In [1]: import numpy as np

In [2]: np.set_printoptions(precision=4, suppress=True, linewidth=140)

In [3]: m1 = np.loadtxt("m.csv", delimiter=",")

In [4]: m1
Out[4]: 
array([[ 0.,  0.,  0.],
       [ 0.,  0.,  0.],
       [ 5., -1., -4.],
       [ 5., -1., -4.],
       [ 5., -1., -4.],
       [ 5., -1., -4.],
       [ 3.,  0.,  1.],
       [ 5., -1., -4.],
       [-1., -3.,  4.],
       [ 0.,  0.,  0.],
       [ 2., -3.,  5.],
       [ 0.,  0.,  0.],
       [-1., -3.,  4.],
       [ 0.,  0.,  0.],
       [ 3.,  0.,  1.],
       [ 0.,  0.,  0.],
       [ 7., -4.,  1.],
       [ 0.,  0.,  0.],
       [ 0.,  0.,  0.],
       [ 7., -4.,  1.],
       [ 0.,  0.,  0.],
       [ 0.,  0.,  0.],
       [ 3.,  0.,  1.],
       [ 2., -3.,  5.],
       [ 3.,  0.,  1.],
       [ 0.,  0.,  0.],
       [ 0.,  0.,  0.],
       [ 0.,  0.,  0.],
       [ 5., -1., -4.],
       [ 3.,  0.,  1.],
       [ 0.,  0.,  0.]])

In [5]: left, sv = np.linalg.svd(m1)
---------------------------------------------------------------------------
ValueError                                Traceback (most recent call last)
Cell In[5], line 1
----> 1 left, sv = np.linalg.svd(m1)

ValueError: too many values to unpack (expected 2)

In [6]: left, sv, Vt = np.linalg.svd(m1, full_matrices=False)

In [7]: (sv > 1e-8).sum()
Out[7]: np.int64(3)

In [8]: np.round(left.T @ m1 @ Vt.T, 4) + 0
Out[8]: 
array([[18.9486,  0.    ,  0.    ],
       [ 0.    , 13.6391,  0.    ],
       [ 0.    ,  0.    ,  4.1141]])

In [9]: sv
Out[9]: array([18.9486, 13.6391,  4.1141])

In [10]: np.round(Vt @ Vt.T, 4) + 0
Out[10]: 
array([[1., 0., 0.],
       [0., 1., 0.],
       [0., 0., 1.]])

In [11]: np.allclose(left * sv @ Vt, m1)
Out[11]: True

In [12]: left.shape, sv.shape, Vt.shape
Out[12]: ((31, 3), (3,), (3, 3))

In [13]: C2 = np.cov(m1, rowvar=False)

In [14]: np.argwhere(np.triu(np.abs(np.corrcoef(m1.T)) > 0.8, 1))
Out[14]: array([], shape=(0, 2), dtype=int64)

In [15]: m1.std(axis=0)
Out[15]: array([2.4294, 1.2976, 2.4427])

In [16]: np.median(m1, axis=0)
Out[16]: array([0., 0., 0.])

In [17]: np.linalg.eigvalsh(C2)[::-1]
Out[17]: array([8.8323, 4.6106, 0.5614])

In [18]: x = np.array([7, 2, 0])

In [19]: rhs = m1 @ x

In [20]: np.round(np.linalg.lstsq(m1, rhs)[0], 4) + 0
Out[20]: array([7., 2., 0.])

In [21]: np.round(np.linalg.solve(m1.T @ m1, m1.T @ rhs), 4) + 0
Out[21]: array([7., 2., 0.])

In [22]: rhs
Out[22]: 
array([  0.,   0.,  33.,  33.,  33.,  33.,  21.,  33., -13.,   0.,   8.,   0., -13.,   0.,  21.,   0.,  41.,   0.,   0.,  41.,   0.,   0.,
        21.,   8.,  21.,   0.,   0.,   0.,  33.,  21.,   0.])

In [23]: rng = np.random.default_rng(15)

In [24]: rhs = rhs + 0.1 * rng.normal(size=31)

In [25]: rhs
Out[25]: 
array([ -0.1431,  -0.0937,  33.0394,  32.9476,  33.0526,  33.0807,  20.8556,  33.1017, -13.0596,   0.2094,   8.0729,  -0.0539, -12.9799,
         0.0215,  21.033 ,   0.1393,  41.0533,   0.1661,   0.0634,  40.9822,  -0.1524,  -0.1561,  21.0205,   8.0691,  21.1443,  -0.0613,
         0.0078,  -0.0813,  32.9578,  20.7721,   0.0739])

In [26]: coef, *_ = np.linalg.lstsq(m1, rhs)

In [27]: np.round(m1.T @ (rhs - m1 @ coef), 4) + 0
Out[27]: array([0., 0., 0.])

In [28]: [round(float(np.linalg.norm(np.linalg.solve(m1.T @ m1 + lam * np.eye(3), m1.T @ rhs))), 2) for lam in (0, 1, 10, 100)]
Out[28]: [7.27, 7.12, 6.31, 4.62]

In [29]: round(np.linalg.norm(rhs - m1 @ coef), 4)
Out[29]: np.float64(0.5658)

In [30]: coef.round()
Out[30]: array([ 7.,  2., -0.])
